$ python -q
>>> import numpy as np
>>> np.set_printoptions(suppress=True, linewidth=140)
>>> K = np.load("case19.npy")
>>> K
array([[ 1, -1,  1, -1],
       [ 1,  0,  0,  0],
       [ 1,  1,  1,  1]])
>>> K.ravel(order="F")
array([ 1,  1,  1, -1,  0,  1,  1,  0,  1, -1,  0,  1])
>>> K.reshape(2, -1)
array([[ 1, -1,  1, -1,  1,  0],
       [ 0,  0,  1,  1,  1,  1]])
>>> blk = K.reshape(3, 2, -1)
>>> np.swapaxes(blk, 1, 2)[0]
array([[ 1,  1],
       [-1, -1]])
>>> blk[:, 0]
array([[ 1, -1],
       [ 1,  0],
       [ 1,  1]])
>>> B = np.array([[3, -2, -1], [0, -3, 2], [0, -2, -2], [-1, 1, -2]])
>>> B.T @ K.T
array([[ 4,  3,  2],
       [-2, -2, -6],
       [-3, -1, -3]])
>>> np.einsum("ij,ij->i", K, K)
array([4, 1, 4])
>>> np.einsum("ij->j", K)
array([3, 0, 2, 0])
>>> np.linalg.matrix_rank(np.vstack([K, B.T]))
np.int64(4)
>>> np.einsum("ik,kj->ji", K, B)
array([[ 4,  3,  2],
       [-2, -2, -6],
       [-3, -1, -3]])
>>> r0, r1 = K[1], K[0]
>>> r0 @ r1
np.int64(1)
>>> p = (r0 @ r1) / (r0 @ r0) * r0
>>> np.outer(r0, r1)
array([[ 1, -1,  1, -1],
       [ 0,  0,  0,  0],
       [ 0,  0,  0,  0],
       [ 0,  0,  0,  0]])
>>> r1 - p
array([ 0., -1.,  1., -1.])
>>> (r1 - p) @ r0
np.float64(0.0)
>>> np.linalg.matrix_rank(np.outer(r0, r1))
np.int64(1)
>>> F = np.cumsum(np.array([[-1, -1, -2],
...     [0, -1, 2],
...     [-2, -2, 2],
...     [-1, 2, 2],
...     [-1, 0, -2],
...     [-1, 1, -1],
...     [1, -2, 2],
...     [1, 0, 1],
...     [-1, -1, -1],
...     [0, 1, 2],
...     [-2, -1, -2],
...     [0, 0, -2],
...     [2, 1, 1],
...     [-2, -2, 0],
...     [-1, 1, -1],
...     [1, 0, -1],
...     [-1, -2, -1],
...     [0, 2, -2],
...     [1, 0, -1],
...     [2, -2, 2]]), axis=0)
>>> F
array([[-1, -1, -2],
       [-1, -2,  0],
       [-3, -4,  2],
       [-4, -2,  4],
       [-5, -2,  2],
       [-6, -1,  1],
       [-5, -3,  3],
       [-4, -3,  4],
       [-5, -4,  3],
       [-5, -3,  5],
       [-7, -4,  3],
       [-7, -4,  1],
       [-5, -3,  2],
       [-7, -5,  2],
       [-8, -4,  1],
       [-7, -4,  0],
       [-8, -6, -1],
       [-8, -4, -3],
       [-7, -4, -4],
       [-5, -6, -2]])
>>> cen = F - F.mean(axis=0)
>>> evecs = np.linalg.svd(cen)[2][:1]
>>> B = cen - cen @ evecs.T @ evecs
>>> np.linalg.norm(B, axis=1).round(6).argmax()
np.int64(0)
>>> np.round((cen @ evecs.T).std(axis=0), 2)
array([2.55])
>>> np.round(B.std(axis=0), 2)
array([1.61, 1.12, 1.18])
>>> np.round(np.diag(evecs.T @ evecs), 2)
array([0.24, 0.09, 0.67])
>>> round(float(np.linalg.norm(B) / np.linalg.norm(cen)), 2)
0.67
>>> d = np.linalg.norm(F[:, None] - F[None], axis=-1)
>>> np.flatnonzero(d[5] < d.mean() / 2)
array([4, 5])
>>> np.unravel_index(d.round(6).argmax(), d.shape)
(np.int64(9), np.int64(18))
>>> (d + 1e9 * np.eye(20)).round(6).argmin(axis=1)
array([ 1,  0,  8,  7, 12,  4,  8,  3,  6,  7, 13, 14,  4, 10, 11, 11, 15, 18, 17, 16])
>>> B = np.c_[F[:, :2] @ np.array([[-3, 2], [0, 3]]), np.array([-2, -3, 1, 0, 4, -3, 3, -9, -9, -2, 2, -4, 4, -9, 4, 4, 3, -4, -2, -6])]
>>> B
array([[  3,  -5,  -2],
       [  3,  -8,  -3],
       [  9, -18,   1],
       [ 12, -14,   0],
       [ 15, -16,   4],
       [ 18, -15,  -3],
       [ 15, -19,   3],
       [ 12, -17,  -9],
       [ 15, -22,  -9],
       [ 15, -19,  -2],
       [ 21, -26,   2],
       [ 21, -26,  -4],
       [ 15, -19,   4],
       [ 21, -29,  -9],
       [ 24, -28,   4],
       [ 21, -26,   4],
       [ 24, -34,   3],
       [ 24, -28,  -4],
       [ 21, -26,  -2],
       [ 15, -28,  -6]])
>>> np.round(np.linalg.norm(np.linalg.qr(F)[0].T @ B, axis=0) ** 2 / ((B ** 2).sum(axis=0) + 1e-12), 2)
array([1.  , 1.  , 0.15])
>>> q, evecs = np.linalg.qr(B[:, :1])[0], np.linalg.qr(B[:, 1:])[0]
>>> sigma = np.linalg.svd(q.T @ evecs, compute_uv=False)
>>> sigma.round(2)
array([0.99])
>>> np.round(np.degrees(np.arccos(sigma.clip(0, 1))), 2)
array([8.89])
>>> lab = F[:, 2] > np.median(F[:, 2])
>>> r0 = F[lab].mean(axis=0) - F[~lab].mean(axis=0)
>>> ((F - F.mean(axis=0)) @ r0 > 0).astype(int)
array([0, 0, 1, 1, 1, 1, 1, 1, 1, 1, 1, 0, 1, 1, 0, 0, 0, 0, 0, 0])
>>> r0.round(2)
array([0.8, 0.3, 3.9])
>>> E = np.load("a.npy")
>>> E
array([[-2.14, -0.31,  0.94],
       [-2.23, -0.22,  0.89],
       [-2.51,  0.4 ,  1.25],
       [-1.9 ,  0.17,  0.79],
       [-2.17, -0.02,  0.29],
       [-2.14, -0.47,  1.82],
       [-2.12, -0.46,  1.11],
       [-2.25,  0.29,  1.22],
       [-2.41,  0.51,  1.06],
       [-1.44, -0.44,  1.05],
       [-1.71,  0.05,  1.07],
       [-1.53, -0.19,  1.08],
       [-1.14,  2.35, -1.77],
       [-0.7 ,  1.88, -1.93],
       [-0.84,  2.52, -1.65],
       [-1.27,  1.83, -1.32],
       [-1.14,  1.26, -2.02],
       [-1.09,  2.  , -1.93],
       [-1.12,  2.04, -1.67],
       [-1.06,  2.06, -1.49],
       [-1.32,  1.93, -1.96],
       [-1.38,  1.71, -1.73],
       [-1.35,  2.47, -2.12],
       [-0.81,  2.4 , -2.04]])
>>> cen = E - E.mean(axis=0)
>>> U, sigma, vt = np.linalg.svd(cen, full_matrices=False)
>>> np.linalg.matrix_rank(cen)
np.int64(3)
>>> np.abs(vt[0]).argmax()
np.int64(2)
>>> (np.sign(U[:, 0]) == np.sign(U[0, 0])).astype(int)
array([1, 1, 1, 1, 1, 1, 1, 1, 1, 1, 1, 1, 0, 0, 0, 0, 0, 0, 0, 0, 0, 0, 0, 0])
>>> np.round((sigma ** 2).sum() ** 2 / (sigma ** 4).sum(), 2)
np.float64(1.1)
>>> np.round(np.abs(vt[-1]), 2)
array([0.79, 0.34, 0.51])
>>> B = np.array([[1, 3, -8, -3], [-6, 0, -9, -8], [0, 0, -6, -6]])
>>> W0 = B.T @ B
>>> W0
array([[ 37,   3,  46,  45],
       [  3,   9, -24,  -9],
       [ 46, -24, 181, 132],
       [ 45,  -9, 132, 109]])
>>> U, sigma, vt = np.linalg.svd(W0)
>>> evecs = vt[:(sigma > 1e-8).sum()]
>>> rng = np.random.default_rng(687771)
>>> x0 = W0[3] + 4 * W0[1] + rng.integers(2) * np.eye(4)[2]
>>> x0
array([57., 27., 36., 73.])
>>> np.round(evecs.T @ evecs, 2)
array([[ 0.99,  0.06,  0.03, -0.03],
       [ 0.06,  0.41, -0.34,  0.34],
       [ 0.03, -0.34,  0.8 ,  0.2 ],
       [-0.03,  0.34,  0.2 ,  0.8 ]])
>>> np.allclose(evecs.T @ evecs @ x0, x0)
True
>>> np.round(np.diag(evecs.T @ evecs), 2)
array([0.99, 0.41, 0.8 , 0.8 ])
